$ python3 -q
>>> import numpy as np
>>> from numpy import linalg as LA
>>> np.set_printoptions(precision=3, suppress=True, linewidth=100, sign=" ")
>>> E = np.array([[-0.2, 0.3, -0.3, 0.0],
...     [-0.6, 1.1, -0.3, 1.2],
...     [-1.1, -1.6, 0.7, -1.1],
...     [0.1, -0.3, -0.2, -0.3],
...     [1.6, 1.0, 0.7, -1.0],
...     [-0.5, 0.3, 0.5, 0.4],
...     [0.0, 0.8, -1.0, -2.0],
...     [-1.2, -0.5, -0.6, 0.0],
...     [-1.8, 0.5, -0.6, 0.8],
...     [0.8, -1.0, -0.6, 1.2]])
>>> E[0] *= 5
>>> E
array([[-1. ,  1.5, -1.5,  0. ],
       [-0.6,  1.1, -0.3,  1.2],
       [-1.1, -1.6,  0.7, -1.1],
       [ 0.1, -0.3, -0.2, -0.3],
       [ 1.6,  1. ,  0.7, -1. ],
       [-0.5,  0.3,  0.5,  0.4],
       [ 0. ,  0.8, -1. , -2. ],
       [-1.2, -0.5, -0.6,  0. ],
       [-1.8,  0.5, -0.6,  0.8],
       [ 0.8, -1. , -0.6,  1.2]])
>>> M2 = np.array([[3, 0], [2, -2], [-1, 0], [0, 3]])
>>> np.einsum("ik,kj->ij", E, M2)
array([[ 1.5, -3. ],
       [ 0.7,  1.4],
       [-7.2, -0.1],
       [-0.1, -0.3],
       [ 6.1, -5. ],
       [-1.4,  0.6],
       [ 2.6, -7.6],
       [-4. ,  1. ],
       [-3.8,  1.4],
       [ 1. ,  5.6]])
>>> np.einsum("ik,kj->ji", E, M2)
array([[ 1.5,  0.7, -7.2, -0.1,  6.1, -1.4,  2.6, -4. , -3.8,  1. ],
       [-3. ,  1.4, -0.1, -0.3, -5. ,  0.6, -7.6,  1. ,  1.4,  5.6]])
>>> E @ M2
array([[ 1.5, -3. ],
       [ 0.7,  1.4],
       [-7.2, -0.1],
       [-0.1, -0.3],
       [ 6.1, -5. ],
       [-1.4,  0.6],
       [ 2.6, -7.6],
       [-4. ,  1. ],
       [-3.8,  1.4],
       [ 1. ,  5.6]])
>>> np.einsum("ij->j", E)
array([-3.7,  1.8, -2.9, -0.8])
>>> LA.matrix_rank(np.vstack([E, M2.T]))
np.int64(4)
>>> x = np.array([-1, 1, -2, 0])
>>> rhs = E @ x
>>> np.round(LA.pinv(E) @ E, 3) + 0
array([[ 1.,  0.,  0.,  0.],
       [ 0.,  1.,  0.,  0.],
       [ 0.,  0.,  1.,  0.],
       [ 0.,  0.,  0.,  1.]])
>>> rng = np.random.default_rng(894)
>>> rhs = rhs + 0.05 * rng.normal(size=10)
>>> rhs
array([ 5.562,  2.259, -1.872,  0.034, -2.018, -0.193,  2.839,  1.915,  3.494, -0.646])
>>> c, *_ = LA.lstsq(E, rhs)
>>> c.round()
array([-1.,  1., -2., -0.])
>>> [round(float(LA.norm(LA.solve(E.T @ E + lam * np.eye(4), E.T @ rhs))), 2) for lam in (0, 1, 10, 100)]
[2.47, 2.22, 1.28, 0.26]
>>> Xs = (E - E.mean(axis=0)) / E.std(axis=0)
>>> np.argwhere(np.abs(Xs) > 2)
array([[ 4,  0]])
>>> Xs.std(axis=0)
array([ 1.,  1.,  1.,  1.])
>>> c = LA.lstsq(np.delete(Xs, 2, axis=1), Xs[:, 2])[0]
>>> c
array([ 0.307, -0.393, -0.076])
>>> round(1 - np.var(Xs[:, 2] - np.delete(Xs, 2, axis=1) @ c), 3)
np.float64(0.249)
>>> K = np.loadtxt("layer11.csv", delimiter=",")
>>> K
array([[ 1., -1.,  1., -1.],
       [ 1.,  0.,  0.,  0.],
       [ 1.,  1.,  1.,  1.],
       [ 1.,  2.,  4.,  8.],
       [ 1.,  3.,  9., 27.]])
>>> # row 4 is much longer than the rest
>>> M2 = K + rng.integers(-2, 3, (5, 1)) @ rng.integers(-2, 3, (1, 4))
>>> M2
array([[-3., -3.,  3., -3.],
       [ 1.,  0.,  0.,  0.],
       [ 1.,  1.,  1.,  1.],
       [-3.,  0.,  6.,  6.],
       [-3.,  1., 11., 25.]])
>>> M2 - K
array([[-4., -2.,  2., -2.],
       [ 0.,  0.,  0.,  0.],
       [ 0.,  0.,  0.,  0.],
       [-4., -2.,  2., -2.],
       [-4., -2.,  2., -2.]])
>>> LA.matrix_rank(M2 - K, tol=1e-8)
np.int64(1)
>>> J = np.load("a.npy")
>>> J
array([[ 1.949, -4.523, -0.864],
       [ 2.077, -4.487, -0.743],
       [-1.325, -3.75 , -3.03 ],
       [ 2.609,  2.562,  3.411],
       [-3.727,  3.065, -1.308],
       [-0.094, -4.386, -2.399],
       [-0.89 , -4.023, -2.833],
       [-4.082,  0.862, -2.755],
       [-1.25 , -3.801, -2.998],
       [ 4.074, -0.781,  2.792],
       [ 1.183,  3.845,  2.969],
       [ 3.902, -2.644,  1.669],
       [ 4.104, -1.246,  2.569],
       [ 4.103, -1.186,  2.6  ],
       [ 4.09 , -0.946,  2.716],
       [ 0.271,  4.32 ,  2.503],
       [-3.608,  3.282, -1.1  ],
       [-0.321, -4.3  , -2.532],
       [-1.629,  4.585,  1.149],
       [-3.571,  3.343, -1.038],
       [ 4.046, -2.067,  2.088],
       [ 1.564, -4.594, -1.204]])
>>> # rows and columns are dependent
>>> np.unique(J.round(6), axis=0).shape
(22, 3)
>>> np.abs(np.diag(LA.qr(J)[1])) > 1e-9
array([ True,  True, False])
>>> LA.lstsq(J[:-1].T, J[-1])[2]
np.int32(2)
>>> np.allclose(J[:-1].T @ LA.lstsq(J[:-1].T, J[-1])[0], J[-1])
True
>>> np.round(np.trace(LA.pinv(J) @ J), 3)
np.float64(2.0)
>>> M2 = np.c_[K[:, :1] @ np.array([[2]]), np.array([1, 5, 2, 8, 1])]
>>> M2
array([[ 2.,  1.],
       [ 2.,  5.],
       [ 2.,  2.],
       [ 2.,  8.],
       [ 2.,  1.]])
>>> np.round(LA.norm(M2 - K @ LA.lstsq(K, M2)[0], axis=0), 3) + 0
array([ 0.   ,  4.542])
>>> LA.matrix_rank(np.c_[K, M2])
np.int64(5)
>>> LA.matrix_rank(J)
np.int64(2)
>>> J.sum(axis=0)
array([ 13.475, -16.87 ,   1.662])
>>> J[22]
Traceback (most recent call last):
  File "<python-input-48>", line 1, in <module>
    J[22]
    ~^^^^
IndexError: index 22 is out of bounds for axis 0 with size 22
>>> J[:, 3]
Traceback (most recent call last):
  File "<python-input-49>", line 1, in <module>
    J[:, 3]
    ~^^^^^^
IndexError: index 3 is out of bounds for axis 1 with size 3
>>> np.unravel_index(np.abs(J).argmax(), J.shape)
(np.int64(21), np.int64(1))
>>> J.mean(axis=0)
array([ 0.613, -0.767,  0.076])
>>> x = np.array([1, 3, -2])
>>> h1 = np.maximum(J @ x, 0)
>>> np.tanh(J @ x)
array([-1.   , -1.   , -1.   ,  0.998,  1.   , -1.   , -1.   ,  0.999, -1.   , -0.999,  1.   ,
       -1.   , -1.   , -1.   , -1.   ,  1.   ,  1.   , -1.   ,  1.   ,  1.   , -1.   , -1.   ])
>>> J * (h1 > 1e-9)[:, None]
array([[ 0.   , -0.   , -0.   ],
       [ 0.   , -0.   , -0.   ],
       [-0.   , -0.   , -0.   ],
       [ 2.609,  2.562,  3.411],
       [-3.727,  3.065, -1.308],
       [-0.   , -0.   , -0.   ],
       [-0.   , -0.   , -0.   ],
       [-4.082,  0.862, -2.755],
       [-0.   , -0.   , -0.   ],
       [ 0.   , -0.   ,  0.   ],
       [ 1.183,  3.845,  2.969],
       [ 0.   , -0.   ,  0.   ],
       [ 0.   , -0.   ,  0.   ],
       [ 0.   , -0.   ,  0.   ],
       [ 0.   , -0.   ,  0.   ],
       [ 0.271,  4.32 ,  2.503],
       [-3.608,  3.282, -1.1  ],
       [-0.   , -0.   , -0.   ],
       [-1.629,  4.585,  1.149],
       [-3.571,  3.343, -1.038],
       [ 0.   , -0.   ,  0.   ],
       [ 0.   , -0.   , -0.   ]])
>>> np.flatnonzero(h1 > 1e-9)
array([  3,   4,   7,  10,  15,  16,  18,  19])
>>> M = np.load("out8.npy")
>>> M
array([[ 0.926,  0.185,  0.185],
       [ 0.185,  0.037,  0.037],
       [ 0.185,  0.037,  0.037]])
>>> # applying it twice changes nothing
>>> proj = np.triu(np.array([[3, 1, 4], [0, 3, 1], [4, -1, -1]]), 1) + np.eye(3)
>>> M2 = proj @ M @ LA.inv(proj)
>>> LA.matrix_rank(M2)
np.int64(1)
>>> rk = LA.matrix_rank(M)
>>> rk
np.int64(1)
>>> ns = LA.svd(M)[2][rk:].T
>>> [int(LA.matrix_rank(M[:i])) for i in range(1, len(M) + 1)]
[1, 1, 1]
>>> np.allclose(M @ ns, 0)
True
>>> [int(LA.matrix_rank(np.delete(M, i, axis=0))) for i in range(3)]
[1, 1, 1]
>>> ns @ ns.T
array([[ 0.074, -0.185, -0.185],
       [-0.185,  0.963, -0.037],
       [-0.185, -0.037,  0.963]])
>>> x = np.array([5, 3, 3])
>>> LA.eigvalsh(2 * M - np.eye(3))
array([-1., -1.,  1.])
>>> np.trace(M)
np.float64(1.0)
>>> M @ x
array([ 5.741,  1.148,  1.148])
>>> M @ M @ x
array([ 5.741,  1.148,  1.148])
>>> feats = np.triu(rng.random((3, 3)) < 0.8, 1).astype(int)
>>> feats = feats + feats.T
>>> feats
array([[ 0,  1,  1],
       [ 1,  0,  1],
       [ 1,  1,  0]])
>>> # symmetric
>>> np.round(LA.det(feats.T), 3)
np.float64(2.0)
>>> np.einsum("ij,ji->", feats, feats)
np.int64(6)
>>> round(LA.det(feats[::-1]), 3)
np.float64(-2.0)
>>> np.trace(feats @ feats @ feats) // 6
np.int64(1)
>>> np.argwhere(np.triu(feats))
array([[ 0,  1],
       [ 0,  2],
       [ 1,  2]])
>>> Lm = np.diag(feats.sum(axis=1)) - feats
>>> Lm @ np.ones(3)
array([ 0.,  0.,  0.])
>>> round(LA.det(Lm[1:, 1:]))
3
>>> (LA.eigvalsh(Lm) < 1e-8).sum()
np.int64(1)
>>> Lm
array([[ 2, -1, -1],
       [-1,  2, -1],
       [-1, -1,  2]])
>>> LA.matrix_rank(Lm)
np.int64(2)
>>> z = rng.permutation(3)
>>> M2 = feats[:, z] * rng.choice([-1, 1], 3)
>>> M2
array([[-1, -1,  0],
       [-1,  0,  1],
       [ 0, -1,  1]])
>>> U, _, VT = LA.svd(feats.T @ M2)
>>> z
array([ 2,  1,  0])
>>> np.round(LA.lstsq(feats, M2)[0], 3) + 0
array([[ 0.,  0.,  1.],
       [ 0., -1.,  0.],
       [-1.,  0.,  0.]])
>>> np.round(U @ VT, 3) + 0
array([[ 0.,  0.,  1.],
       [ 0., -1.,  0.],
       [-1.,  0.,  0.]])
>>> q, vecs = LA.qr(feats[:, :1])[0], LA.qr(feats[:, 1:])[0]
>>> s = LA.svd(q.T @ vecs, compute_uv=False)
>>> np.degrees(np.arccos(s.clip(0, 1)))
array([ 54.736])
>>> np.all(LA.eigvalsh(feats) > 0)
np.False_
>>> try:
...     LA.cholesky(feats)
... except LA.LinAlgError as e:
...     print(repr(e))
... 
LinAlgError('Matrix is not positive definite')
>>> [round(float(LA.det(feats[:i, :i])), 2) + 0 for i in range(1, 4)]
[0.0, -1.0, 2.0]
